$ python -q
>>> import numpy as np
>>> import numpy.linalg as la
>>> np.set_printoptions(precision=4, suppress=True, linewidth=140, legacy="1.25")
>>> mat = np.loadtxt("m.csv", delimiter=",")
>>> mat
array([[ -3.,  -3.,  -3.,  -3.,  -3.,  -3.,  -3.,  -3.,  -3.,  -3.],
       [ -3.,  -6.,  -6.,  -6.,  -6.,  -6.,  -6.,  -6.,  -6.,  -6.],
       [ -3.,  -6.,  -9.,  -9.,  -9.,  -9.,  -9.,  -9.,  -9.,  -9.],
       [ -3.,  -6.,  -9., -12., -12., -12., -12., -12., -12., -12.],
       [ -3.,  -6.,  -9., -12., -15., -15., -15., -15., -15., -15.],
       [ -3.,  -6.,  -9., -12., -15., -18., -18., -18., -18., -18.],
       [ -3.,  -6.,  -9., -12., -15., -18., -21., -21., -21., -21.],
       [ -3.,  -6.,  -9., -12., -15., -18., -21., -24., -24., -24.],
       [ -3.,  -6.,  -9., -12., -15., -18., -21., -24., -27., -27.],
       [ -3.,  -6.,  -9., -12., -15., -18., -21., -24., -27., -30.]])
>>> np.sort(np.abs(la.eigvals(mat)))
array([  0.767 ,   0.8214,   0.9239,   1.0986,   1.3957,   1.9293,   3.    ,   5.6191,  15.1468, 134.2982])
>>> np.trace(mat)
-165.0
>>> assert mat == mat.T
Traceback (most recent call last):
  File "<python-input-7>", line 1, in <module>
    assert mat == mat.T
           ^^^^^^^^^^^^
ValueError: The truth value of an array with more than one element is ambiguous. Use a.any() or a.all()
>>> mat @ mat
array([[  90.,  171.,  243.,  306.,  360.,  405.,  441.,  468.,  486.,  495.],
       [ 171.,  333.,  477.,  603.,  711.,  801.,  873.,  927.,  963.,  981.],
       [ 243.,  477.,  693.,  882., 1044., 1179., 1287., 1368., 1422., 1449.],
       [ 306.,  603.,  882., 1134., 1350., 1530., 1674., 1782., 1854., 1890.],
       [ 360.,  711., 1044., 1350., 1620., 1845., 2025., 2160., 2250., 2295.],
       [ 405.,  801., 1179., 1530., 1845., 2115., 2331., 2493., 2601., 2655.],
       [ 441.,  873., 1287., 1674., 2025., 2331., 2583., 2772., 2898., 2961.],
       [ 468.,  927., 1368., 1782., 2160., 2493., 2772., 2988., 3132., 3204.],
       [ 486.,  963., 1422., 1854., 2250., 2601., 2898., 3132., 3294., 3375.],
       [ 495.,  981., 1449., 1890., 2295., 2655., 2961., 3204., 3375., 3465.]])
>>> np.round(la.det(mat), 4)
59049.0
>>> U, sigma = la.svd(mat)
Traceback (most recent call last):
  File "<python-input-10>", line 1, in <module>
    U, sigma = la.svd(mat)
    ^^^^^^^^
ValueError: too many values to unpack (expected 2)
>>> U, sigma, VT = la.svd(mat, full_matrices=False)
>>> np.round(U.T @ mat @ VT.T, 4) + 0
array([[134.2982,   0.    ,   0.    ,   0.    ,   0.    ,   0.    ,   0.    ,   0.    ,   0.    ,   0.    ],
       [  0.    ,  15.1468,   0.    ,   0.    ,   0.    ,   0.    ,   0.    ,   0.    ,   0.    ,   0.    ],
       [  0.    ,   0.    ,   5.6191,   0.    ,   0.    ,   0.    ,   0.    ,   0.    ,   0.    ,   0.    ],
       [  0.    ,   0.    ,   0.    ,   3.    ,   0.    ,   0.    ,   0.    ,   0.    ,   0.    ,   0.    ],
       [  0.    ,   0.    ,   0.    ,   0.    ,   1.9293,   0.    ,   0.    ,   0.    ,   0.    ,   0.    ],
       [  0.    ,   0.    ,   0.    ,   0.    ,   0.    ,   1.3957,   0.    ,   0.    ,   0.    ,   0.    ],
       [  0.    ,   0.    ,   0.    ,   0.    ,   0.    ,   0.    ,   1.0986,   0.    ,   0.    ,   0.    ],
       [  0.    ,   0.    ,   0.    ,   0.    ,   0.    ,   0.    ,   0.    ,   0.9239,   0.    ,   0.    ],
       [  0.    ,   0.    ,   0.    ,   0.    ,   0.    ,   0.    ,   0.    ,   0.    ,   0.8214,   0.    ],
       [  0.    ,   0.    ,   0.    ,   0.    ,   0.    ,   0.    ,   0.    ,   0.    ,   0.    ,   0.767 ]])
>>> (sigma > 1e-8).sum()
10
>>> np.abs(VT[0])
array([0.065 , 0.1286, 0.1894, 0.2459, 0.2969, 0.3412, 0.378 , 0.4063, 0.4255, 0.4352])
>>> sigma / sigma[0]
array([1.    , 0.1128, 0.0418, 0.0223, 0.0144, 0.0104, 0.0082, 0.0069, 0.0061, 0.0057])
>>> np.abs(U[:, 0]).round(6).argmax()
9
>>> feats = np.load("run15.npy")
>>> print(feats)
[[1 0 0 0 1 0 1 0 2 0]
 [2 2 0 0 1 1 0 2 1 0]
 [0 0 0 2 1 2 2 0 1 1]
 [1 1 0 1 2 2 2 1 2 1]
 [1 0 2 1 1 2 2 1 1 1]
 [2 1 1 1 0 1 2 1 0 0]
 [2 1 2 1 0 0 2 0 1 0]
 [0 2 2 1 1 0 0 0 0 1]
 [1 1 2 1 1 1 2 2 1 1]
 [0 0 2 2 2 2 2 2 1 1]]
>>> feats.shape
(10, 10)
>>> print(round(float(la.norm(feats)), 4))
12.6491
>>> feats.sum(axis=0)
array([10,  8, 11, 10, 10, 11, 15,  9, 10,  6])
>>> la.svd(feats, compute_uv=False)
array([10.668 ,  3.904 ,  3.4304,  2.945 ,  2.2964,  1.91  ,  0.9413,  0.7276,  0.4042,  0.1077])
>>> np.count_nonzero(feats)
70
>>> np.zeros(10, 10)
Traceback (most recent call last):
  File "<python-input-24>", line 1, in <module>
    np.zeros(10, 10)
    ~~~~~~~~^^^^^^^^
TypeError: Cannot interpret '10' as a data type
>>> feats.sum(axis=1)
array([ 5,  9,  9, 13, 12,  9,  9,  7, 13, 14])
>>> feats.mean(axis=0)
array([1. , 0.8, 1.1, 1. , 1. , 1.1, 1.5, 0.9, 1. , 0.6])
>>> np.diff(feats, axis=0)
array([[ 1,  2,  0,  0,  0,  1, -1,  2, -1,  0],
       [-2, -2,  0,  2,  0,  1,  2, -2,  0,  1],
       [ 1,  1,  0, -1,  1,  0,  0,  1,  1,  0],
       [ 0, -1,  2,  0, -1,  0,  0,  0, -1,  0],
       [ 1,  1, -1,  0, -1, -1,  0,  0, -1, -1],
       [ 0,  0,  1,  0,  0, -1,  0, -1,  1,  0],
       [-2,  1,  0,  0,  1,  0, -2,  0, -1,  1],
       [ 1, -1,  0,  0,  0,  1,  2,  2,  1,  0],
       [-1, -1,  0,  1,  1,  1,  0,  0,  0,  0]])
>>> Q, R = la.qr(feats)
>>> print(np.allclose(R.T @ R, feats.T @ feats))
True
>>> print(Q.shape, R.shape)
(10, 10) (10, 10)
>>> np.round(Q.T @ Q, 4) + 0
array([[1., 0., 0., 0., 0., 0., 0., 0., 0., 0.],
       [0., 1., 0., 0., 0., 0., 0., 0., 0., 0.],
       [0., 0., 1., 0., 0., 0., 0., 0., 0., 0.],
       [0., 0., 0., 1., 0., 0., 0., 0., 0., 0.],
       [0., 0., 0., 0., 1., 0., 0., 0., 0., 0.],
       [0., 0., 0., 0., 0., 1., 0., 0., 0., 0.],
       [0., 0., 0., 0., 0., 0., 1., 0., 0., 0.],
       [0., 0., 0., 0., 0., 0., 0., 1., 0., 0.],
       [0., 0., 0., 0., 0., 0., 0., 0., 1., 0.],
       [0., 0., 0., 0., 0., 0., 0., 0., 0., 1.]])
>>> np.abs(np.diag(R))
array([4.    , 2.3979, 3.6653, 2.4278, 2.1587, 1.4677, 1.0105, 1.7114, 0.6601, 0.1782])
>>> B = la.inv(feats)
>>> np.round(feats @ B, 4) + 0
array([[1., 0., 0., 0., 0., 0., 0., 0., 0., 0.],
       [0., 1., 0., 0., 0., 0., 0., 0., 0., 0.],
       [0., 0., 1., 0., 0., 0., 0., 0., 0., 0.],
       [0., 0., 0., 1., 0., 0., 0., 0., 0., 0.],
       [0., 0., 0., 0., 1., 0., 0., 0., 0., 0.],
       [0., 0., 0., 0., 0., 1., 0., 0., 0., 0.],
       [0., 0., 0., 0., 0., 0., 1., 0., 0., 0.],
       [0., 0., 0., 0., 0., 0., 0., 1., 0., 0.],
       [0., 0., 0., 0., 0., 0., 0., 0., 1., 0.],
       [0., 0., 0., 0., 0., 0., 0., 0., 0., 1.]])
>>> np.round(la.det(feats) * la.det(B), 4)
1.0
>>> round(float(la.cond(feats)), 4)
99.0938
>>> t = np.radians(120)
>>> R = np.eye(10)
>>> R[2, 2] = R[7, 7] = np.cos(t)
>>> R[2, 7], R[7, 2] = -np.sin(t), np.sin(t)
>>> R
array([[ 1.   ,  0.   ,  0.   ,  0.   ,  0.   ,  0.   ,  0.   ,  0.   ,  0.   ,  0.   ],
       [ 0.   ,  1.   ,  0.   ,  0.   ,  0.   ,  0.   ,  0.   ,  0.   ,  0.   ,  0.   ],
       [ 0.   ,  0.   , -0.5  ,  0.   ,  0.   ,  0.   ,  0.   , -0.866,  0.   ,  0.   ],
       [ 0.   ,  0.   ,  0.   ,  1.   ,  0.   ,  0.   ,  0.   ,  0.   ,  0.   ,  0.   ],
       [ 0.   ,  0.   ,  0.   ,  0.   ,  1.   ,  0.   ,  0.   ,  0.   ,  0.   ,  0.   ],
       [ 0.   ,  0.   ,  0.   ,  0.   ,  0.   ,  1.   ,  0.   ,  0.   ,  0.   ,  0.   ],
       [ 0.   ,  0.   ,  0.   ,  0.   ,  0.   ,  0.   ,  1.   ,  0.   ,  0.   ,  0.   ],
       [ 0.   ,  0.   ,  0.866,  0.   ,  0.   ,  0.   ,  0.   , -0.5  ,  0.   ,  0.   ],
       [ 0.   ,  0.   ,  0.   ,  0.   ,  0.   ,  0.   ,  0.   ,  0.   ,  1.   ,  0.   ],
       [ 0.   ,  0.   ,  0.   ,  0.   ,  0.   ,  0.   ,  0.   ,  0.   ,  0.   ,  1.   ]])
>>> B = feats @ R.T
>>> B
array([[ 1.    ,  0.    ,  0.    ,  0.    ,  1.    ,  0.    ,  1.    ,  0.    ,  2.    ,  0.    ],
       [ 2.    ,  2.    , -1.7321,  0.    ,  1.    ,  1.    ,  0.    , -1.    ,  1.    ,  0.    ],
       [ 0.    ,  0.    ,  0.    ,  2.    ,  1.    ,  2.    ,  2.    ,  0.    ,  1.    ,  1.    ],
       [ 1.    ,  1.    , -0.866 ,  1.    ,  2.    ,  2.    ,  2.    , -0.5   ,  2.    ,  1.    ],
       [ 1.    ,  0.    , -1.866 ,  1.    ,  1.    ,  2.    ,  2.    ,  1.2321,  1.    ,  1.    ],
       [ 2.    ,  1.    , -1.366 ,  1.    ,  0.    ,  1.    ,  2.    ,  0.366 ,  0.    ,  0.    ],
       [ 2.    ,  1.    , -1.    ,  1.    ,  0.    ,  0.    ,  2.    ,  1.7321,  1.    ,  0.    ],
       [ 0.    ,  2.    , -1.    ,  1.    ,  1.    ,  0.    ,  0.    ,  1.7321,  0.    ,  1.    ],
       [ 1.    ,  1.    , -2.7321,  1.    ,  1.    ,  1.    ,  2.    ,  0.7321,  1.    ,  1.    ],
       [ 0.    ,  0.    , -2.7321,  2.    ,  2.    ,  2.    ,  2.    ,  0.7321,  1.    ,  1.    ]])
>>> u = np.array([2, 2, 1, 0, 2, 0, 2, 2, 3, 3])
>>> B = feats + np.outer(u, np.eye(10)[9])
>>> la.matrix_rank(B - feats)
1
>>> arr = np.array([[0.1, 0.0, 2.0, 0.0, 1.0, 2.0],
...     [1.0, 1.1, 1.0, 0.0, 0.0, 1.0],
...     [1.0, 2.0, 2.1, 0.0, 1.0, 1.0],
...     [2.0, 1.0, 2.0, 2.1, 1.0, 0.0],
...     [0.0, 0.0, 1.0, 2.0, 2.1, 0.0],
...     [0.0, 0.0, 2.0, 0.0, 1.0, 2.1]])
>>> B = arr / np.sqrt((arr ** 2).mean(axis=1, keepdims=True))
>>> print(la.matrix_rank(arr - arr.mean(axis=1, keepdims=True)))
5
>>> rng = np.random.default_rng(20)
>>> t = rng.uniform(0, 2 * np.pi, 34)
>>> Q, _ = la.qr(np.array([[1.2, 0.8],
...     [0.0, -0.5],
...     [0.0, -1.1],
...     [-1.4, -0.9],
...     [0.4, 1.2],
...     [0.1, -0.3],
...     [0.4, -0.7],
...     [-1.0, 0.5],
...     [0.9, 0.0],
...     [-0.4, -0.4],
...     [-0.3, -1.2],
...     [-0.2, -1.1],
...     [0.2, 0.4],
...     [1.2, 0.4]]))
>>> W0 = 5 * np.c_[np.cos(t), np.sin(t)] @ Q.T
>>> print(W0)
[[ 0.9328 -0.9336 -2.0539 -1.0261  2.0536 -0.6069 -1.494   1.401  -0.4207 -0.5599 -2.1004 -1.9604  0.6534  0.186 ]
 [ 2.2804 -0.2297 -0.5054 -2.6451  1.189   0.0216  0.316  -1.3642  1.4346 -0.8214 -1.0296 -0.8242  0.5026  2.0966]
 [-1.2375 -0.6581 -1.4478  1.4876  0.816  -0.5857 -1.6848  2.5668 -1.7178  0.237  -1.0068 -1.0661  0.1447 -1.764 ]
 [ 2.1225  0.1346  0.296  -2.4852  0.4563  0.2756  0.9676 -2.0827  1.7533 -0.6716 -0.2615 -0.0936  0.282   2.2301]
 [ 2.1513 -0.5135 -1.1297 -2.4756  1.6756 -0.1973 -0.2757 -0.5946  0.9973 -0.854  -1.5648 -1.3513  0.6324  1.7405]
 [-1.7696 -0.4135 -0.9098  2.0921  0.1821 -0.4507 -1.3894  2.4396 -1.8234  0.4796 -0.3847 -0.5046 -0.0744 -2.1004]
 [-1.4978 -0.5537 -1.2181  1.7843  0.5343 -0.5309 -1.5697  2.5401 -1.7878  0.3516 -0.7329 -0.8208  0.0457 -1.9407]
 [-2.2562  0.0818  0.1799  2.6267 -0.9047 -0.128  -0.5939  1.6893 -1.594   0.7739  0.7276  0.5341 -0.4196 -2.1907]
 [ 0.2707  0.8924  1.9633 -0.3753 -1.5756  0.677   1.8156 -2.3079  1.2739  0.1477  1.7171  1.6802 -0.4308  0.9847]
 [ 2.2713 -0.3012 -0.6626 -2.6298  1.3193 -0.0316  0.1749 -1.19    1.3421 -0.8374 -1.1701 -0.9608  0.5392  2.0304]
 [ 1.0075  0.733   1.6127 -1.2243 -1.0325  0.6215  1.7531 -2.55    1.6353 -0.1404  1.2142  1.2493 -0.223   1.594 ]
 [ 0.8059 -0.9426 -2.0738 -0.8773  2.0282 -0.6241 -1.5538  1.5279 -0.5268 -0.52   -2.0867 -1.9567  0.637   0.0518]
 [ 1.2082 -0.9005 -1.981  -1.3496  2.0836 -0.5597 -1.3381  1.0942 -0.1744 -0.6429 -2.103  -1.9423  0.6816  0.4879]
 [-1.7541 -0.4227 -0.9299  2.0746  0.2043 -0.4561 -1.4019  2.448  -1.8228  0.472  -0.4068 -0.5248 -0.0669 -2.0922]
 [-1.9287 -0.3084 -0.6784  2.2707 -0.0673 -0.3869 -1.2391  2.3268 -1.8166  0.5607 -0.1346 -0.2747 -0.157  -2.1754]
 [-1.2755  0.8892  1.9562  1.4288 -2.085   0.5458  1.2939 -1.0118  0.1104  0.6623  2.0973  1.9317 -0.6868 -0.5642]
 [-1.3439  0.8763  1.9279  1.5095 -2.0837  0.5306  1.2462 -0.9248  0.0436  0.6816  2.0886  1.9182 -0.6913 -0.6429]
 [-2.2017 -0.0297 -0.0653  2.5706 -0.6785 -0.2052 -0.7913  1.904  -1.6869  0.726   0.491   0.3096 -0.3511 -2.2254]
 [ 1.53   -0.8328 -1.8321 -1.7295  2.0645 -0.4832 -1.1     0.6681  0.1482 -0.7321 -2.048  -1.865   0.6991  0.8638]
 [-1.6016 -0.5047 -1.1103  1.9022  0.4082 -0.5036 -1.5096  2.5123 -1.8068  0.3993 -0.609  -0.7088  0.0022 -2.0053]
 [ 2.2794 -0.1901 -0.4183 -2.6466  1.1147  0.0505  0.3922 -1.4559  1.4814 -0.8105 -0.9501 -0.7475  0.4813  2.1273]
 [ 1.2856  0.6405  1.4092 -1.5426 -0.7671  0.5769  1.6669 -2.5659  1.7328 -0.2577  0.9597  1.0241 -0.1274  1.798 ]
 [ 1.9404  0.2997  0.6593 -2.2838  0.0874  0.3815  1.2262 -2.3162  1.8149 -0.5669  0.1142  0.256   0.1636  2.1801]
 [-1.0854 -0.7093 -1.5604  1.3135  0.9622 -0.6106 -1.733   2.5594 -1.6651  0.1727 -1.1472 -1.1903  0.1974 -1.6528]
 [ 0.1513  0.9084  1.9984 -0.237  -1.6452  0.6788  1.8066 -2.2456  1.2035  0.1918  1.7789  1.731  -0.4593  0.878 ]
 [ 1.3409  0.6194  1.3627 -1.6057 -0.7093  0.566   1.6445 -2.5627  1.749  -0.2818  0.9036  0.9741 -0.1069  1.8364]
 [ 2.2796 -0.1932 -0.425  -2.6467  1.1205  0.0483  0.3864 -1.4489  1.4779 -0.8114 -0.9563 -0.7534  0.483   2.1251]
 [ 1.15   -0.9091 -2.0001 -1.2811  2.0804 -0.5709 -1.3743  1.163  -0.2285 -0.6258 -2.1058 -1.9493  0.6765  0.4227]
 [-2.1915  0.4663  1.0258  2.5257 -1.6009  0.1593  0.171   0.7382 -1.0841  0.8548  1.4805  1.2667 -0.6139 -1.8185]
 [-1.6582 -0.4758 -1.0468  1.9662  0.3354 -0.4871 -1.4726  2.492  -1.8146  0.4258 -0.5371 -0.6435 -0.0226 -2.0388]
 [-0.9482 -0.7502 -1.6504  1.1562  1.0843 -0.6291 -1.7664  2.5405 -1.6113  0.116  -1.2633 -1.2923  0.2421 -1.5483]
 [ 1.967  -0.6569 -1.4451 -2.2511  1.8818 -0.3178 -0.6142 -0.1065  0.687  -0.8308 -1.8055 -1.5978  0.6782  1.4415]
 [ 0.653  -0.9489 -2.0876 -0.6985  1.9889 -0.6414 -1.6169  1.67   -0.649  -0.4707 -2.0611 -1.9434  0.6149 -0.1062]
 [ 1.3031  0.634   1.3948 -1.5625 -0.7491  0.5735  1.66   -2.5652  1.7381 -0.2653  0.9422  1.0085 -0.1209  1.8102]]
>>> Ac = W0 - W0.mean(axis=0)
>>> U, sigma, VT = la.svd(Ac, full_matrices=False)
>>> print(np.searchsorted(np.cumsum(sigma ** 2) / (sigma ** 2).sum(), 0.9) + 1)
2
>>> np.round(sigma ** 2 / (sigma ** 2).sum(), 4) + 0
array([0.6041, 0.3959, 0.    , 0.    , 0.    , 0.    , 0.    , 0.    , 0.    , 0.    , 0.    , 0.    , 0.    , 0.    ])
